% python3 -q
>>> import numpy as np
>>> from numpy import linalg as LA
>>> np.set_printoptions(precision=2, suppress=True, linewidth=100)
>>> def rnd(a):
...     return np.round(a, 2) + 0
... 
>>> feats = np.cumsum(np.array([[-3, -4, -4, -1],
...     [2, -1, 0, -2],
...     [-5, 1, -5, 5],
...     [2, -3, -1, -1],
...     [0, -2, -3, 3],
...     [-4, -5, 3, -3],
...     [-2, 5, 1, 0],
...     [3, 3, -3, -2],
...     [3, 0, 0, -1],
...     [0, 5, 2, 1],
...     [3, -4, 0, -4]]), axis=0)
>>> print(feats)
[[ -3  -4  -4  -1]
 [ -1  -5  -4  -3]
 [ -6  -4  -9   2]
 [ -4  -7 -10   1]
 [ -4  -9 -13   4]
 [ -8 -14 -10   1]
 [-10  -9  -9   1]
 [ -7  -6 -12  -1]
 [ -4  -6 -12  -2]
 [ -4  -1 -10  -1]
 [ -1  -5 -10  -5]]
>>> gram = np.cov(feats, rowvar=False)
>>> np.argsort(-feats.std(axis=0).round(6), kind="stable")
array([1, 2, 0, 3])
>>> gram.shape
(4, 4)
>>> Ac = (feats - feats.mean(axis=0)) / feats.std(axis=0)
>>> np.argwhere(np.abs(Ac) > 2)
array([[5, 1]])
>>> coef = LA.lstsq(np.delete(Ac, 2, axis=1), Ac[:, 2])[0]
>>> rnd(1 - np.var(Ac[:, 2] - np.delete(Ac, 2, axis=1) @ coef))
np.float64(0.15)
>>> np.abs(coef).argmax()
np.int64(2)
>>> rnd(coef)
array([ 0.16,  0.12, -0.19])
>>> C = feats[[3, 7]].astype(float)
>>> for _ in range(6):
...     idx = LA.norm(feats[:, None] - C, axis=-1).argmin(axis=1)
...     C = np.array([feats[idx == j].mean(axis=0) for j in range(2)])
... 
>>> idx
array([0, 0, 1, 0, 0, 0, 1, 1, 1, 1, 0])
>>> np.bincount(idx)
array([6, 5])
>>> d = LA.norm(feats[:, None] - feats[None], axis=-1)
>>> print(np.unravel_index(d.round(6).argmax(), d.shape))
(np.int64(5), np.int64(9))
>>> rnd(d[9])
array([ 6.78,  8.06,  4.8 ,  6.32,  9.9 , 13.75, 10.25,  6.16,  5.48,  0.  ,  6.4 ])
>>> d.shape
(11, 11)
>>> d[9].round(6).argsort(kind="stable")[:4]
array([9, 2, 8, 7])
>>> rnd(d[:5, :5])
array([[ 0.  ,  3.  ,  6.56,  7.07, 11.49],
       [ 3.  ,  0.  ,  8.72,  8.06, 12.45],
       [ 6.56,  8.72,  0.  ,  3.87,  7.  ],
       [ 7.07,  8.06,  3.87,  0.  ,  4.69],
       [11.49, 12.45,  7.  ,  4.69,  0.  ]])
>>> E = np.array([[0.0, 1.0, 1.0, 1.0],
...     [1.0, 0.0, 1.0, 1.0],
...     [1.0, 1.0, 0.0, 1.0],
...     [1.0, 1.0, 1.0, 0.0]])
>>> E
array([[0., 1., 1., 1.],
       [1., 0., 1., 1.],
       [1., 1., 0., 1.],
       [1., 1., 1., 0.]])
>>> rnd(LA.eigvalsh(E).min())
np.float64(-1.0)
>>> evals, evecs = LA.eigh(E)
>>> x = np.array([0, 6, 1, 3])
>>> x @ E @ x
np.float64(54.0)
>>> print(rnd(evecs * np.maximum(evals, 0) @ evecs.T))
[[0.75 0.75 0.75 0.75]
 [0.75 0.75 0.75 0.75]
 [0.75 0.75 0.75 0.75]
 [0.75 0.75 0.75 0.75]]
>>> (np.sign(evecs[:, -1].round(6)) == np.sign(evecs[0, -1].round(6))).astype(int)
array([1, 1, 1, 1])
>>> print(E @ E)
[[3. 2. 2. 2.]
 [2. 3. 2. 2.]
 [2. 2. 3. 2.]
 [2. 2. 2. 3.]]
>>> np.trace(E @ E @ E) // 6
np.float64(4.0)
>>> np.argwhere(np.triu(E))
array([[0, 1],
       [0, 2],
       [0, 3],
       [1, 2],
       [1, 3],
       [2, 3]])
>>> Lm = np.diag(E.sum(axis=1)) - E
>>> (LA.eigvalsh(Lm) < 1e-8).sum()
np.int64(1)
>>> round(LA.det(Lm[1:, 1:]))
16
>>> print(Lm @ np.ones(4))
[0. 0. 0. 0.]
>>> Lm
array([[ 3., -1., -1., -1.],
       [-1.,  3., -1., -1.],
       [-1., -1.,  3., -1.],
       [-1., -1., -1.,  3.]])
>>> Y = np.array([[-2, -2, 0, 1, 0],
...     [-1, -1, -1, 2, 2],
...     [1, 0, 2, 1, 1],
...     [1, -1, 0, 2, -1],
...     [-1, 1, 0, 2, -2]])
>>> Y[-1] = Y[0]
>>> K = Y + 0.02 * np.eye(5)
>>> K
array([[-1.98, -2.  ,  0.  ,  1.  ,  0.  ],
       [-1.  , -0.98, -1.  ,  2.  ,  2.  ],
       [ 1.  ,  0.  ,  2.02,  1.  ,  1.  ],
       [ 1.  , -1.  ,  0.  ,  2.02, -1.  ],
       [-2.  , -2.  ,  0.  ,  1.  ,  0.02]])
>>> gram = K.T @ K
>>> rnd(np.trace(gram)), rnd((K ** 2).sum())
(np.float64(43.04), np.float64(43.04))
>>> rnd(LA.eigvalsh(gram)[::-1])
array([24.29,  9.28,  5.66,  3.81,  0.  ])
>>> rnd(gram)
array([[10.92,  7.94,  3.02, -2.96, -2.04],
       [ 7.94,  9.96,  0.98, -7.98, -1.  ],
       [ 3.02,  0.98,  5.08,  0.02,  0.02],
       [-2.96, -7.98,  0.02, 11.08,  3.  ],
       [-2.04, -1.  ,  0.02,  3.  ,  6.  ]])
>>> rnd(np.diag(gram))
array([10.92,  9.96,  5.08, 11.08,  6.  ])
